% ipython --no-banner

In [1]: import numpy as np

In [2]: np.set_printoptions(suppress=True, linewidth=120)

In [3]: F = np.load("case12.npy")

In [4]: F
Out[4]: 
array([[ 42.77, -38.85, -20.8 , -40.68,   0.2 ,   0.9 ,  19.82,  19.65, -39.94, -19.75],
       [ 39.63, -40.55, -19.23, -39.88,  -0.36,   0.12,  19.26,  19.61, -37.73, -21.31],
       [ 40.5 , -40.66, -18.85, -40.84,  -0.19,  -0.18,  18.27,  19.37, -38.8 , -19.51],
       [ 40.34, -39.4 , -20.37, -41.11,  -0.33,  -0.16,  20.76,  19.74, -39.77, -20.09],
       [ 41.17, -40.81, -19.03, -40.22,  -2.29,  -2.17,  20.07,  19.96, -39.82, -20.88],
       [ 38.9 , -40.39, -19.86, -38.54,  -1.37,   1.64,  20.02,  19.07, -41.08, -20.22],
       [ 39.85, -41.52, -17.95, -39.05,   0.77,  -1.5 ,  20.18,  18.53, -39.79, -18.45],
       [ 39.4 , -38.08, -19.63, -41.23,  -0.1 ,   0.15,  21.73,  19.56, -40.82, -21.42],
       [ 40.52, -38.6 , -16.99, -40.55,  -0.26,  -0.25,  21.79,  17.89, -40.4 , -20.73],
       [ 40.51, -40.92, -20.92, -39.73,  -0.77,   0.34,  21.56,  18.98, -40.59, -20.24],
       [ 40.26, -40.54, -20.24, -39.84,   0.96,   0.73,  18.94,  21.77, -39.91, -21.19],
       [ 39.75, -37.84, -18.77, -40.58,  -1.73,   0.93,  20.  ,  19.42, -39.77, -19.72],
       [ 38.93, -37.39, -20.42, -38.74,   0.4 ,   1.08,  20.93,  21.4 , -39.31, -19.8 ],
       [ 40.16, -40.35, -20.38, -40.27,   1.25,  -2.57,  20.62,  20.65, -39.13, -20.08],
       [ 41.86, -40.35, -19.02, -39.74,   1.39,   1.15,  18.52,  18.53, -40.88, -19.44],
       [ 39.98, -39.9 , -20.33, -40.38,  -0.01,  -0.16,  17.9 ,  20.9 , -41.73, -20.35],
       [ 40.24, -40.04, -19.69, -39.1 ,  -0.27,   0.05,  17.5 ,  19.53, -39.3 , -20.98],
       [ 41.69, -38.79, -19.31, -40.51,   0.16,  -0.44,  19.67,  19.45, -39.07, -19.53],
       [ 40.23, -41.21, -19.69, -40.84,   1.61,  -0.47,  22.28,  18.84, -39.9 , -20.93],
       [ 39.82, -40.68, -19.43, -40.66,   0.76,  -1.36,  19.78,  19.12, -39.79, -19.62],
       [ 39.2 , -39.15, -20.52, -43.26,  -0.64,  -1.43,  20.58,  18.93, -40.48, -20.3 ],
       [ 38.63, -39.8 , -18.82, -41.69,   0.15,  -1.46,  20.06,  18.76, -38.64, -20.89],
       [ 41.28, -39.03, -19.89, -40.16,  -1.13,   1.35,  19.31,  21.42, -39.33, -19.4 ],
       [ 37.32, -39.72, -20.09, -39.81,   1.22,   2.1 ,  20.32,  20.12, -39.51, -19.11],
       [ 40.38, -39.12, -19.38, -39.95,  -0.25,   2.24,  19.53,  20.62, -41.62, -19.87],
       [ 41.08, -41.43, -19.05, -39.43,  -0.8 ,   1.09,  20.82,  19.64, -37.85, -21.25],
       [ 40.5 , -40.6 , -18.92, -39.25,  -0.35,   0.29,  19.17,  18.73, -39.85, -19.09],
       [ 40.77, -39.05, -20.3 , -40.15,  -2.05,   0.72,  20.05,  19.09, -40.49, -20.25],
       [ 40.74, -38.83, -22.15, -39.1 ,   0.07,  -0.6 ,  19.45,  20.53, -38.78, -21.85],
       [ 39.83, -41.02, -19.7 , -39.62,  -1.18,  -0.26,  21.42,  19.99, -40.87, -20.63],
       [ 38.88, -40.51, -18.62, -39.62,   0.55,  -0.44,  20.64,  20.62, -40.47, -20.44],
       [ 40.53, -41.09, -20.05, -40.59,  -0.04,   3.24,  20.95,  19.51, -40.33, -20.65],
       [ 40.18, -39.67, -19.62, -40.04,  -0.89,   0.19,  21.08,  19.88, -39.07, -19.1 ],
       [ 39.85, -38.34, -21.76, -39.6 ,  -0.08,  -0.13,  20.85,  21.97, -41.41, -19.31],
       [ 39.16, -42.41, -20.  , -42.04,   0.21,  -0.21,  18.33,  21.49, -39.26, -19.37],
       [ 40.6 , -39.32, -19.27, -39.55,  -0.46,  -0.66,  20.83,  18.79, -37.87, -18.81],
       [ 40.9 , -41.31, -18.17, -40.36,   2.12,   0.17,  21.28,  19.9 , -38.57, -19.53],
       [ 39.  , -40.23, -19.82, -38.71,   1.82,   1.24,  19.27,  21.47, -40.49, -19.98]])

In [5]: lab = F[:, 4] > np.median(F[:, 4])

In [6]: u = F[lab].mean(axis=0) - F[~lab].mean(axis=0)

In [7]: np.round((((F - F.mean(axis=0)) @ u > 0) == lab).mean(), 2)
Out[7]: np.float64(0.89)
